% ipython --no-banner

In [1]: import numpy as np

In [2]: from numpy import linalg as LA

In [3]: np.set_printoptions(suppress=True, linewidth=120)

In [4]: data = np.load("a.npy")

In [5]: print(data.round(1) + 0)
[[-2.3 -4.8 -3.3  1.7  4.1  5.7  3.1]
 [-2.6 -4.4 -1.6  2.4 -1.2  5.8  5.5]
 [-0.3  1.1  2.9  0.9 -8.7 -0.5  3.6]
 [-1.3 -3.7 -3.7  0.6  7.4  3.9  0. ]
 [ 2.6  4.6  2.  -2.3  0.3 -5.9 -5.2]
 [ 1.8  1.8 -1.1 -2.   6.8 -3.  -5.7]
 [-1.1 -3.5 -3.7  0.4  7.7  3.6 -0.4]
 [ 0.3  2.2  3.4  0.4 -8.6 -1.8  2.4]
 [-0.8  0.3  2.5  1.3 -8.5  0.5  4.4]
 [-1.8 -4.4 -3.6  1.2  5.9  5.   1.6]
 [ 1.2  3.7  3.7 -0.6 -7.5 -3.9  0.1]
 [ 1.   3.4  3.7 -0.4 -7.8 -3.5  0.6]
 [ 1.6  4.2  3.7 -1.  -6.5 -4.6 -1. ]
 [ 2.5  4.9  2.8 -2.  -2.1 -6.  -4.2]
 [ 1.7  1.6 -1.2 -1.9  7.  -2.8 -5.7]
 [ 2.3  3.3  0.2 -2.3  4.5 -4.7 -6.1]
 [-2.5 -4.9 -2.7  2.1  1.8  6.   4.4]
 [ 1.4  4.   3.7 -0.8 -7.  -4.3 -0.5]
 [-0.3  1.1  2.9  0.9 -8.7 -0.5  3.6]
 [ 1.8  1.9 -1.  -2.   6.7 -3.1 -5.8]
 [-2.4 -4.9 -3.   1.9  2.8  5.9  3.9]
 [ 1.7  4.3  3.7 -1.1 -6.3 -4.8 -1.3]
 [ 0.9  3.1  3.7 -0.2 -8.1 -3.1  1. ]
 [ 0.8  3.1  3.6 -0.1 -8.2 -3.   1.2]
 [ 1.2  3.6  3.7 -0.5 -7.5 -3.8  0.2]
 [-2.6 -4.8 -2.3  2.2  0.7  6.   4.9]
 [ 2.4  3.4  0.4 -2.4  4.1 -4.9 -6.1]
 [ 1.7  1.7 -1.2 -2.   6.9 -2.9 -5.7]
 [-2.  -2.5  0.5  2.2 -5.9  3.8  6. ]
 [ 1.2  3.6  3.7 -0.5 -7.6 -3.7  0.3]
 [ 1.2  0.5 -2.  -1.6  8.1 -1.5 -5. ]
 [-2.6 -4.5 -1.8  2.3 -0.7  5.9  5.4]
 [ 1.9  2.  -0.9 -2.1  6.5 -3.3 -5.8]
 [ 1.9  4.5  3.6 -1.2 -5.8 -5.1 -1.7]
 [-1.5 -1.1  1.6  1.8 -7.5  2.3  5.4]
 [ 1.8  4.4  3.7 -1.1 -6.1 -4.9 -1.4]
 [-1.1 -3.4 -3.7  0.4  7.8  3.5 -0.6]
 [-0.8  0.2  2.4  1.3 -8.4  0.7  4.5]
 [-2.1 -4.7 -3.5  1.4  5.   5.4  2.4]]

In [6]: G = np.cov(data, rowvar=False)

In [7]: print(G.round(1))
[[  3.1   5.7   2.8  -2.6  -0.9  -7.2  -5.8]
 [  5.7  12.1   8.2  -4.3  -9.8 -14.4  -7.9]
 [  2.8   8.2   8.1  -1.3 -15.9  -8.7  -0.2]
 [ -2.6  -4.3  -1.3   2.4  -2.1   5.7   5.9]
 [ -0.9  -9.8 -15.9  -2.1  41.5   7.9 -12.2]
 [ -7.2 -14.4  -8.7   5.7   7.9  17.5  11.5]
 [ -5.8  -7.9  -0.2   5.9 -12.2  11.5  15.5]]

In [8]: print(np.round(LA.eigvalsh(G)[::-1], 1) + 0)
[58.2 42.1  0.   0.   0.   0.   0. ]

In [9]: print(np.round(np.median(data, axis=0), 1))
[ 0.9  1.7  0.5 -0.2 -1.2 -2.8  0.2]

In [10]: print(np.round(data.std(axis=0), 1))
[1.7 3.4 2.8 1.5 6.4 4.1 3.9]
